>>> import numpy as np
>>> from numpy import linalg as LA
>>> np.set_printoptions(precision=1, suppress=True, linewidth=160, floatmode="fixed")
>>> def rnd(a):
...     return np.round(a, 1) + 0
... 
>>> K = np.load("layer3.npy")
>>> K
array([[ 0,  0,  0,  0],
       [-2, -3,  1, -1],
       [-4, -6,  2, -2]])
>>> # rank 1
>>> rng = np.random.default_rng(94)
>>> other = K + rng.integers(-2, 3, (3, 1)) @ rng.integers(-2, 3, (1, 4))
>>> print(other)
[[-2  2 -2  0]
 [-3 -2  0 -1]
 [-2 -8  4 -2]]
>>> other - K
array([[-2,  2, -2,  0],
       [-1,  1, -1,  0],
       [ 2, -2,  2,  0]])
>>> LA.matrix_rank(other - K, tol=1e-8)
np.int64(1)
>>> U, s, Vt = LA.svd(K)
>>> rnd(s)
array([8.7, 0.0, 0.0])
>>> np.argmax(s[:-1] / (s[1:] + 1e-6)) + 1
np.int64(1)
>>> other = U[:, :1] @ np.diag(s[:1]) @ Vt[:1]
>>> rnd(LA.norm(K - other) / LA.norm(K))
np.float64(0.0)
>>> rnd(LA.norm(K - other, 2)), rnd(s[1])
(np.float64(0.0), np.float64(0.0))
>>> LA.matrix_rank(K, rtol=0.05)
np.int64(1)
>>> def softmax(z):
...     e = np.exp(z - z.max(axis=-1, keepdims=True))
...     return e / e.sum(axis=-1, keepdims=True)
... 
>>> print(rnd(softmax(K[2])))
[0.0 0.0 1.0 0.0]
>>> rnd(softmax(10 * K[2]))
array([0.0, 0.0, 1.0, 0.0])
>>> S = K @ K.T / np.sqrt(4)
>>> rnd(softmax(S)[2] @ K)
array([-4.0, -6.0,  2.0, -2.0])
>>> softmax(S).round(6).argmax(axis=1)
array([0, 2, 2])
>>> rnd(softmax(S + np.triu(np.full(S.shape, -np.inf), 1)))
array([[1.0, 0.0, 0.0],
       [0.0, 1.0, 0.0],
       [0.0, 0.0, 1.0]])
>>> other = np.array([[0], [6], [7]])
>>> Z = np.array([[4, 4, 1, 2]])
>>> W0 = other @ Z + 0.1 * rng.normal(size=(3, 4))
>>> rnd(W0)
array([[ 0.0,  0.0,  0.1,  0.0],
       [23.9, 23.9,  5.8, 12.0],
       [27.9, 28.0,  7.0, 14.0]])
>>> rk = LA.matrix_rank(K)
>>> rk
np.int64(1)
>>> ns = LA.svd(K)[2][rk:].T
>>> np.allclose(K @ ns, 0)
True
>>> rnd(K @ ns)
array([[0.0, 0.0, 0.0],
       [0.0, 0.0, 0.0],
       [0.0, 0.0, 0.0]])
>>> cov = K.T @ K
>>> print(LA.matrix_rank(cov))
1
>>> np.allclose(cov, cov.T)
True
>>> print(np.diag(cov))
[20 45  5  5]
>>> feats = np.load("m.npy")
>>> feats
array([[ 0.9, -0.2, -0.1, -0.2],
       [ 0.9,  0.1, -0.5,  0.0],
       [ 0.3,  0.9,  1.5,  0.6]])
>>> other = feats / np.sqrt((feats ** 2).mean(axis=1, keepdims=True))
>>> rnd(feats - feats.mean(axis=1, keepdims=True))
array([[ 0.8, -0.3, -0.2, -0.3],
       [ 0.8,  0.0, -0.6, -0.1],
       [-0.5,  0.1,  0.7, -0.2]])
>>> rnd(other[2])
array([0.3, 1.0, 1.6, 0.6])
>>> rnd(LA.norm(other, axis=1))
array([2.0, 2.0, 2.0])
>>> other = np.array([[5, 6], [0, 9], [5, 2], [8, 3]])
>>> rnd(np.einsum("ik,kj->ij", feats, other))
array([[ 2.4,  2.8],
       [ 2.0,  5.3],
       [13.8, 14.7]])
>>> rnd(np.einsum("ik,kj->ji", feats, other))
array([[ 2.4,  2.0, 13.8],
       [ 2.8,  5.3, 14.7]])
>>> LA.matrix_rank(feats @ other)
np.int64(2)
>>> rnd(np.einsum("ij->j", feats))
array([2.1, 0.8, 0.9, 0.4])
>>> np.vstack([feats, other.T]).shape
(5, 4)
